% python3 -q
>>> import numpy as np
>>> np.set_printoptions(precision=1, suppress=True, linewidth=160, floatmode="fixed")
>>> tidy = lambda a: np.round(a, 1) + 0
>>> J = np.loadtxt("dump.csv", delimiter=",")
>>> J
array([[-1.0, -1.0, -1.0, -1.0],
       [-1.0, -2.0, -2.0, -2.0],
       [-1.0, -2.0, -3.0, -3.0],
       [-1.0, -2.0, -3.0, -4.0]])
>>> # symmetric, so the eigenvalues are real
>>> vals, vecs = np.linalg.eig(J)
>>> tidy(np.sort(np.linalg.eigvals(J.T)))
array([-8.3, -1.0, -0.4, -0.3])
>>> tidy(np.sort(np.linalg.eigvals(np.linalg.inv(J))))
array([-3.5, -2.3, -1.0, -0.1])
>>> tidy(np.sort(np.linalg.eigvals(J @ J)))
array([ 0.1,  0.2,  1.0, 68.7])
>>> vec = np.array([-6, 0, -1, -7])
>>> y = J @ vec
>>> b, lr = np.zeros(4), 1 / np.linalg.norm(J, 2) ** 2
>>> for i in range(5):
...     b -= lr * J.T @ (J @ b - y)
...     if i % 1 == 0: print(i, round(np.linalg.norm(J @ b - y), 1))
... 
0 2.8
1 2.8
2 2.8
3 2.8
4 2.8
>>> tidy(np.linalg.cond(J))
np.float64(29.3)
>>> E = np.loadtxt("out1.csv", delimiter=",")
>>> E
array([[-1.0,  1.0,  1.0,  1.0,  1.0,  1.0,  1.0,  1.0,  1.0,  1.0],
       [ 1.0, -1.0,  1.0,  1.0,  1.0,  1.0,  1.0,  1.0,  1.0,  1.0],
       [ 1.0,  1.0, -1.0,  1.0,  1.0,  1.0,  1.0,  1.0,  1.0,  1.0],
       [ 1.0,  1.0,  1.0, -1.0,  1.0,  1.0,  1.0,  1.0,  1.0,  1.0],
       [ 1.0,  1.0,  1.0,  1.0, -1.0,  1.0,  1.0,  1.0,  1.0,  1.0],
       [ 1.0,  1.0,  1.0,  1.0,  1.0, -1.0,  1.0,  1.0,  1.0,  1.0],
       [ 1.0,  1.0,  1.0,  1.0,  1.0,  1.0, -1.0,  1.0,  1.0,  1.0],
       [ 1.0,  1.0,  1.0,  1.0,  1.0,  1.0,  1.0, -1.0,  1.0,  1.0],
       [ 1.0,  1.0,  1.0,  1.0,  1.0,  1.0,  1.0,  1.0, -1.0,  1.0],
       [ 1.0,  1.0,  1.0,  1.0,  1.0,  1.0,  1.0,  1.0,  1.0, -1.0]])
>>> # symmetric
>>> vals, vecs = np.linalg.eigh(E)
>>> tidy(np.linalg.eigvalsh(E + -2 * np.eye(10)))
array([-4.0, -4.0, -4.0, -4.0, -4.0, -4.0, -4.0, -4.0, -4.0,  6.0])
>>> np.unique(vals.round(6) + 0, return_counts=True)[1]
array([9, 1])
>>> r0, r1 = E[8], E[5]
>>> r0 @ r0
np.float64(10.0)
>>> r0 @ r1
np.float64(6.0)
>>> p = (r0 @ r1) / (r0 @ r0) * r0
>>> (r1 - p) @ r0
np.float64(0.0)
>>> np.linalg.matrix_rank(np.outer(r0, r1))
np.int64(1)
>>> p
array([ 0.6,  0.6,  0.6,  0.6,  0.6,  0.6,  0.6,  0.6, -0.6,  0.6])
>>> np.outer(r0, r1)
array([[ 1.0,  1.0,  1.0,  1.0,  1.0, -1.0,  1.0,  1.0,  1.0,  1.0],
       [ 1.0,  1.0,  1.0,  1.0,  1.0, -1.0,  1.0,  1.0,  1.0,  1.0],
       [ 1.0,  1.0,  1.0,  1.0,  1.0, -1.0,  1.0,  1.0,  1.0,  1.0],
       [ 1.0,  1.0,  1.0,  1.0,  1.0, -1.0,  1.0,  1.0,  1.0,  1.0],
       [ 1.0,  1.0,  1.0,  1.0,  1.0, -1.0,  1.0,  1.0,  1.0,  1.0],
       [ 1.0,  1.0,  1.0,  1.0,  1.0, -1.0,  1.0,  1.0,  1.0,  1.0],
       [ 1.0,  1.0,  1.0,  1.0,  1.0, -1.0,  1.0,  1.0,  1.0,  1.0],
       [ 1.0,  1.0,  1.0,  1.0,  1.0, -1.0,  1.0,  1.0,  1.0,  1.0],
       [-1.0, -1.0, -1.0, -1.0, -1.0,  1.0, -1.0, -1.0, -1.0, -1.0],
       [ 1.0,  1.0,  1.0,  1.0,  1.0, -1.0,  1.0,  1.0,  1.0,  1.0]])
>>> proj = np.triu(np.array([[0, -5, 4, 3], [-3, -3, -4, 1], [3, 4, -3, -4], [-3, -2, 1, -3]]), 1) + np.eye(4)
>>> A2 = proj @ J @ np.linalg.inv(proj)
>>> A2
array([[  -3.0,  -20.0,  -80.0, -306.0],
       [   2.0,   14.0,   55.0,  206.0],
       [   3.0,   21.0,   81.0,  307.0],
       [  -1.0,   -7.0,  -27.0, -102.0]])
>>> tidy(np.linalg.norm(A2, 2) / np.linalg.norm(A2))
np.float64(1.0)
>>> [round(float(x), 1) for x in np.linalg.svd(A2, compute_uv=False)[:3]]
[508.5, 1.1, 0.4]
>>> np.linalg.matrix_rank(A2, rtol=0.1)
np.int64(1)
>>> data = np.array([[3, 1, -1, 0, 3, -2, 3, 0],
...     [0, 3, 1, -1, 0, 3, -2, 3],
...     [3, 0, 3, 1, -1, 0, 3, -2],
...     [-2, 3, 0, 3, 1, -1, 0, 3],
...     [3, -2, 3, 0, 3, 1, -1, 0],
...     [0, 3, -2, 3, 0, 3, 1, -1],
...     [-1, 0, 3, -2, 3, 0, 3, 1],
...     [1, -1, 0, 3, -2, 3, 0, 3]])
>>> data
array([[ 3,  1, -1,  0,  3, -2,  3,  0],
       [ 0,  3,  1, -1,  0,  3, -2,  3],
       [ 3,  0,  3,  1, -1,  0,  3, -2],
       [-2,  3,  0,  3,  1, -1,  0,  3],
       [ 3, -2,  3,  0,  3,  1, -1,  0],
       [ 0,  3, -2,  3,  0,  3,  1, -1],
       [-1,  0,  3, -2,  3,  0,  3,  1],
       [ 1, -1,  0,  3, -2,  3,  0,  3]])
>>> rng = np.random.default_rng(96635)
>>> idx = rng.permutation(8)
>>> A2 = data[:, idx] * rng.choice([-1, 1], 8)
>>> A2
array([[ 0,  3,  1, -2,  3,  3,  1,  0],
       [-1,  0, -1,  3, -2,  0,  3,  3],
       [ 1, -1, -3,  0,  3,  3,  0, -2],
       [ 3,  1,  0, -1,  0, -2,  3,  3],
       [ 0,  3, -3,  1, -1,  3, -2,  0],
       [ 3,  0,  2,  3,  1,  0,  3, -1],
       [-2,  3, -3,  0,  3, -1,  0,  1],
       [ 3, -2,  0,  3,  0,  1, -1,  3]])
>>> Uu, _, Vt = np.linalg.svd(data.T @ A2)
>>> tidy(Uu @ Vt)
array([[ 0.0,  0.0,  0.0,  0.0,  0.0,  1.0,  0.0,  0.0],
       [ 0.0,  0.0,  0.0,  0.0,  0.0,  0.0,  1.0,  0.0],
       [ 0.0,  0.0, -1.0,  0.0,  0.0,  0.0,  0.0,  0.0],
       [ 1.0,  0.0,  0.0,  0.0,  0.0,  0.0,  0.0,  0.0],
       [ 0.0,  1.0,  0.0,  0.0,  0.0,  0.0,  0.0,  0.0],
       [ 0.0,  0.0,  0.0,  1.0,  0.0,  0.0,  0.0,  0.0],
       [ 0.0,  0.0,  0.0,  0.0,  1.0,  0.0,  0.0,  0.0],
       [ 0.0,  0.0,  0.0,  0.0,  0.0,  0.0,  0.0,  1.0]])
>>> idx
array([3, 4, 2, 5, 6, 0, 1, 7])
>>> vec = np.array([-1, 4, -1, 5, 3, 2, 3, 3])
>>> np.einsum("ij,j->i", data, vec)
array([16, 15, -1, 39, -6, 35,  9, 19])
>>> np.linalg.norm(data @ vec) <= np.linalg.norm(data, 2) * np.linalg.norm(vec) + 1e-9
np.True_
>>> data * vec
array([[ -3,   4,   1,   0,   9,  -4,   9,   0],
       [  0,  12,  -1,  -5,   0,   6,  -6,   9],
       [ -3,   0,  -3,   5,  -3,   0,   9,  -6],
       [  2,  12,   0,  15,   3,  -2,   0,   9],
       [ -3,  -8,  -3,   0,   9,   2,  -3,   0],
       [  0,  12,   2,  15,   0,   6,   3,  -3],
       [  1,   0,  -3, -10,   9,   0,   9,   3],
       [ -1,  -4,   0,  15,  -6,   6,   0,   9]])
>>> data @ np.ones(8)
array([7.0, 7.0, 7.0, 7.0, 7.0, 7.0, 7.0, 7.0])
>>> np.sign((data @ vec).round(6))
array([ 1,  1, -1,  1, -1,  1,  1,  1])
